$ python3 -q
>>> import numpy as np
>>> np.set_printoptions(precision=2, suppress=True, linewidth=140)
>>> u = np.array([0, 2, 0, 2]) + 0.5
>>> J = np.eye(4) - 2 * np.outer(u, u) / (u @ u)
>>> J
array([[ 0.96, -0.19, -0.04, -0.19],
       [-0.19,  0.04, -0.19, -0.96],
       [-0.04, -0.19,  0.96, -0.19],
       [-0.19, -0.96, -0.19,  0.04]])
>>> vals, V = np.linalg.eig(J)
>>> np.sort(np.linalg.eigvals(J.T))
array([-1.,  1.,  1.,  1.])
>>> vals
array([ 1., -1.,  1.,  1.])
>>> np.sort(np.linalg.eigvals(np.linalg.inv(J)))
array([-1.,  1.,  1.,  1.])
>>> np.sort(np.linalg.eigvals(J @ J))
array([1., 1., 1., 1.])
>>> vals, V = np.linalg.eigh(J)
>>> vec = np.array([1, 2, 2, 1])
>>> round(float(np.abs(J).sum(axis=1).max()), 2), np.abs(vals).max()
(1.38, np.float64(1.0))
>>> np.linalg.eigvalsh(J[1:, 1:])
array([-0.96,  1.  ,  1.  ])
>>> round(vec @ J @ vec / (vec @ vec), 2), vals[0], vals[-1]
(np.float64(-0.25), np.float64(-1.0), np.float64(1.0))
>>> round(vec @ J @ vec, 2)
np.float64(-2.46)
>>> np.round(V * np.abs(vals) @ V.T, 2) + 0
array([[1., 0., 0., 0.],
       [0., 1., 0., 0.],
       [0., 0., 1., 0.],
       [0., 0., 0., 1.]])
>>> vec = np.array([-5, -2, 1, -2])
>>> y = J @ vec
>>> beta, lr = np.zeros(4), 1 / np.linalg.norm(J, 2) ** 2
>>> for i in range(12):
...     beta -= lr * J.T @ (J @ beta - y)
...     if i % 2 == 0: print(i, round(np.linalg.norm(J @ beta - y), 2))
... 
0 0.0
2 0.0
4 0.0
6 0.0
8 0.0
10 0.0
>>> round(float(np.linalg.cond(J)), 2)
1.0
>>> np.all(np.linalg.eigvalsh(J) > 0)
np.False_
>>> [round(float(np.linalg.det(J[:i, :i])), 2) + 0 for i in range(1, 5)]
[0.96, 0.0, -0.04, -1.0]
>>> vec = np.array([-2, 1, -1, 2])
>>> J @ np.ones(4)
array([ 0.54, -1.31,  0.54, -1.31])
>>> (J @ vec).argmax()
np.int64(3)
>>> np.linalg.norm(J @ vec) <= np.linalg.norm(J, 2) * np.linalg.norm(vec) + 1e-9
np.True_
>>> J @ vec
array([-2.46, -1.31, -1.46, -0.31])
>>> np.einsum("ij,j->i", J, vec)
array([-2.46, -1.31, -1.46, -0.31])
>>> E = np.load("out15.npy")
>>> E
array([[-4,  0,  0,  0],
       [ 0,  9,  0,  0],
       [ 0,  0, -9,  0],
       [ 0,  0,  0,  0]])
>>> # symmetric, so the eigenvalues are real
>>> np.round(np.linalg.eigvalsh(E).min(), 2)
np.float64(-9.0)
>>> np.all(np.linalg.eigvalsh(E) > 0)
np.False_
>>> E @ np.linalg.pinv(E) @ E
array([[-4.,  0.,  0.,  0.],
       [ 0.,  9.,  0.,  0.],
       [ 0.,  0., -9.,  0.],
       [ 0.,  0.,  0.,  0.]])
>>> np.allclose(E[:-1].T @ np.linalg.lstsq(E[:-1].T, E[-1])[0], E[-1])
True
>>> np.linalg.lstsq(E[:-1].T, E[-1])[2]
np.int32(3)
>>> round(float(np.trace(np.linalg.pinv(E) @ E)), 2)
3.0
>>> np.abs(np.diag(np.linalg.qr(E)[1])) > 1e-9
array([ True,  True,  True, False])
>>> vals, V = np.linalg.eigh(E)
>>> np.linalg.svd(E, compute_uv=False)
array([9., 9., 4., 0.])
>>> np.abs(V[:, -1])
array([0., 1., 0., 0.])
>>> vals.sum(), np.trace(E)
(np.float64(-4.0), np.int64(-4))
>>> np.abs(V[:, -1]).round(6).argmax()
np.int64(1)
>>> np.linalg.eigvalsh(E + 5 * np.eye(4))
array([-4.,  1.,  5., 14.])
>>> vec = np.array([0, 0, 2, 1])
>>> h1 = np.maximum(E @ vec, 0)
>>> np.tanh(E @ vec)
array([ 0.,  0., -1.,  0.])
>>> np.maximum(E @ (3 * vec), 0)
array([0, 0, 0, 0])
